$ python -q
>>> import numpy as np
>>> np.set_printoptions(precision=2, suppress=True, linewidth=120, sign=" ")
>>> rd = lambda a: np.round(a, 2) + 0
>>> K = np.load("case11.npy")
>>> K
array([[-0.31, -0.85, -0.89, -1.  , -0.86, -0.25,  0.65,  1.  , -0.88,  0.89],
       [-0.74,  0.17, -0.6 ,  0.94, -0.75, -0.62, -0.19, -0.47, -0.35,  0.51],
       [-0.98,  0.96,  0.98,  1.  , -0.9 , -0.97,  0.96, -1.  ,  0.98,  0.24],
       [-0.94,  0.32, -0.77,  0.89, -0.94, -0.89,  0.94, -0.96,  0.32,  0.83],
       [ 0.49,  0.24, -0.18,  0.25,  0.71,  0.46,  0.31, -0.96,  0.6 , -0.54],
       [ 0.88, -0.26, -0.94, -0.74,  0.93,  0.88,  0.57, -0.95,  0.51, -0.66],
       [ 0.74, -0.89, -1.  , -1.  ,  0.41,  0.81,  0.92,  0.82, -0.6 ,  0.53],
       [ 0.99, -0.11,  0.64, -1.  ,  1.  ,  0.97,  0.96, -0.98,  0.97, -0.95],
       [-0.49, -0.68, -0.98, -0.18, -0.81, -0.25, -0.31,  0.98, -0.9 ,  0.8 ],
       [-0.98,  0.91,  0.85,  1.  , -0.95, -0.97,  0.86, -1.  ,  0.87,  0.54],
       [-0.99,  0.94,  1.  ,  1.  , -0.98, -0.99, -0.93, -0.95,  0.13,  0.51],
       [ 0.99, -0.86, -0.97, -0.99,  0.98,  0.98, -0.94,  0.99, -0.83, -0.76],
       [-0.14, -0.58, -0.54, -0.96, -0.58, -0.14,  0.64,  0.97, -0.49,  0.64],
       [ 0.71, -0.39, -0.82, -0.38,  0.71,  0.72, -0.62,  0.45, -0.41, -0.39],
       [ 0.9 , -0.29,  0.1 , -0.98,  0.91,  0.83,  0.6 , -0.15,  0.57, -0.66],
       [-0.7 ,  0.03, -0.95,  0.87, -0.7 , -0.51,  0.6 , -0.89, -0.13,  0.59],
       [ 0.77,  0.28,  0.16, -0.92,  0.9 ,  0.68,  0.98, -1.  ,  0.95, -0.69],
       [-0.96,  0.96,  0.99,  1.  , -0.82, -0.95,  0.58, -1.  ,  0.94, -0.06],
       [-0.96,  0.17, -0.6 ,  0.97, -0.97, -0.92,  0.22,  0.08, -0.56,  0.87],
       [ 0.63, -0.8 , -1.  , -0.92,  0.41,  0.76,  0.77,  0.14, -0.57,  0.4 ],
       [-0.94,  0.52, -0.35,  0.98, -0.93, -0.9 ,  0.69, -0.96,  0.21,  0.73],
       [ 0.85, -0.24,  0.08, -0.76,  0.87,  0.79, -0.62,  0.49, -0.01, -0.68],
       [ 0.99, -0.55, -0.8 , -0.99,  1.  ,  0.99,  0.  , -0.49,  0.52, -0.93],
       [ 0.97, -0.87, -0.61, -1.  ,  0.91,  0.94, -0.65,  1.  , -0.76, -0.45],
       [ 0.93,  0.36,  0.79, -0.71,  0.98,  0.88,  0.22, -0.98,  0.88, -0.92]])
>>> W2 = K[[20, 22]].astype(float)
>>> for _ in range(4):
...     lab = np.linalg.norm(K[:, None] - W2, axis=-1).argmin(axis=1)
...     W2 = np.array([K[lab == j].mean(axis=0) for j in range(2)])
... 
>>> lab
array([ 0,  0,  0,  0,  1,  1,  1,  1,  0,  0,  0,  1,  0,  1,  1,  0,  1,  0,  0,  1,  0,  1,  1,  1,  1])
>>> np.bincount(lab)
array([ 12,  13])
>>> rd(W2[1] - W2[0])
array([ 1.59, -0.58, -0.19, -1.32,  1.67,  1.52, -0.2 ,  0.23,  0.13, -1.11])
>>> np.abs(W2[1] - W2[0]).argmax()
np.int64(4)
